In [1]: import numpy as np

In [2]: import numpy.linalg as la

In [3]: np.set_printoptions(suppress=True, linewidth=120)

In [4]: X = np.loadtxt("layer13.csv", delimiter=",")

In [5]: X
Out[5]: 
array([[-7.153, -6.109,  0.019, -8.886],
       [-6.808, -6.02 ,  0.622, -8.862],
       [-7.291, -5.713, -0.163, -8.612],
       [-7.183, -5.571, -0.071, -9.283],
       [-7.275, -5.7  ,  0.081, -9.534],
       [-7.277, -5.968, -0.26 , -8.943],
       [-0.079,  2.392, -4.18 ,  2.622],
       [-0.352,  1.742, -3.751,  2.768],
       [-0.065,  2.008, -4.027,  3.153],
       [-0.245,  1.769, -4.478,  2.811],
       [-0.297,  2.465, -4.019,  3.337],
       [-0.472,  2.635, -3.653,  2.937]])

In [6]: Xc = X - X.mean(axis=0)

In [7]: V = la.svd(Xc)[2][:2]

In [8]: out = Xc - Xc @ V.T @ V

In [9]: np.round(np.diag(V.T @ V), 3)
Out[9]: array([0.187, 0.817, 0.406, 0.589])

In [10]: print(la.norm(out, axis=1).round(6).argmax())
1

In [11]: feats = np.load("m.npy")

In [12]: feats.round(3)
Out[12]: 
array([[ 0.809,  0.   ,  0.   ,  0.   ,  0.588],
       [ 0.   ,  1.   ,  0.   ,  0.   ,  0.   ],
       [ 0.   ,  0.   ,  1.   ,  0.   ,  0.   ],
       [ 0.   ,  0.   ,  0.   ,  1.   ,  0.   ],
       [-0.588,  0.   ,  0.   ,  0.   ,  0.809]])

In [13]: q = feats.astype(float).copy()

In [14]: for j in range(5):
    ...:     q[:, j] -= q[:, :j] @ (q[:, :j].T @ q[:, j])
    ...:     q[:, j] /= la.norm(q[:, j])
    ...: 

In [15]: q.round(3)
Out[15]: 
array([[ 0.809,  0.   ,  0.   ,  0.   ,  0.588],
       [ 0.   ,  1.   ,  0.   ,  0.   ,  0.   ],
       [ 0.   ,  0.   ,  1.   ,  0.   ,  0.   ],
       [ 0.   ,  0.   ,  0.   ,  1.   ,  0.   ],
       [-0.588,  0.   ,  0.   ,  0.   ,  0.809]])

In [16]: print(np.round(q.T @ feats, 3) + 0)
[[1. 0. 0. 0. 0.]
 [0. 1. 0. 0. 0.]
 [0. 0. 1. 0. 0.]
 [0. 0. 0. 1. 0.]
 [0. 0. 0. 0. 1.]]

In [17]: out = feats / np.sqrt((feats ** 2).mean(axis=1, keepdims=True))

In [18]: print(np.round(feats - feats.mean(axis=1, keepdims=True), 3))
[[ 0.53  -0.279 -0.279 -0.279  0.308]
 [-0.2    0.8   -0.2   -0.2   -0.2  ]
 [-0.2   -0.2    0.8   -0.2   -0.2  ]
 [-0.2   -0.2   -0.2    0.8   -0.2  ]
 [-0.632 -0.044 -0.044 -0.044  0.765]]

In [19]: out[1].round(3)
Out[19]: array([0.   , 2.236, 0.   , 0.   , 0.   ])

In [20]: M = np.load("a.npy")

In [21]: M
Out[21]: 
array([[ 2,  2, 12,  6,  4,  6,  4,  0, 10,  6],
       [ 2,  2, 12,  6,  4,  6,  4,  0, 10,  6],
       [-1, -1, -3, -1,  0, -2, -1,  0, -3, -2]])

In [22]: # row 1 repeats row 0

In [23]: U, sv, Vt = la.svd(M)

In [24]: V = Vt[:(sv > 1e-8).sum()]

In [25]: rng = np.random.default_rng(27)

In [26]: x0 = M[1] + 4 * M[2] + rng.integers(2) * np.eye(10)[9]

In [27]: x0
Out[27]: array([-2., -2.,  0.,  2.,  4., -2.,  0.,  0., -2., -2.])

In [28]: np.round(np.diag(V.T @ V), 3)
Out[28]: array([0.102, 0.102, 0.381, 0.237, 0.508, 0.161, 0.042, 0.   , 0.305, 0.161])

In [29]: U, sv, Vt = la.svd(M)

In [30]: sv.round(3) + 0
Out[30]: array([28.49 ,  1.525,  0.   ])

In [31]: print(np.argmax(sv[:-1] / (sv[1:] + 1e-6)) + 1)
2

In [32]: out = U[:, :2] @ np.diag(sv[:2]) @ Vt[:2]

In [33]: round(np.abs(M - out).max(), 3)
Out[33]: np.float64(0.0)

In [34]: la.matrix_rank(out)
Out[34]: np.int64(2)

In [35]: print(out.round(3) + 0)
[[ 2.  2. 12.  6.  4.  6.  4.  0. 10.  6.]
 [ 2.  2. 12.  6.  4.  6.  4.  0. 10.  6.]
 [-1. -1. -3. -1.  0. -2. -1.  0. -3. -2.]]

In [36]: W0 = np.minimum.outer(np.arange(1, 7), np.arange(1, 7)) * 4

In [37]: W0
Out[37]: 
array([[ 4,  4,  4,  4,  4,  4],
       [ 4,  8,  8,  8,  8,  8],
       [ 4,  8, 12, 12, 12, 12],
       [ 4,  8, 12, 16, 16, 16],
       [ 4,  8, 12, 16, 20, 20],
       [ 4,  8, 12, 16, 20, 24]])

In [38]: # equal to its transpose

In [39]: x0 = np.ones(6)

In [40]: for _ in range(6):
    ...:     x0 = W0 @ x0
    ...:     x0 /= la.norm(x0)
    ...:     print(round(x0 @ W0 @ x0, 3))
    ...: 
68.739
68.826
68.827
68.827
68.827
68.827

In [41]: x0.round(3)
Out[41]: array([0.133, 0.258, 0.368, 0.457, 0.519, 0.551])

In [42]: print(round(float(la.eigvalsh(W0)[-1]), 3))
68.827
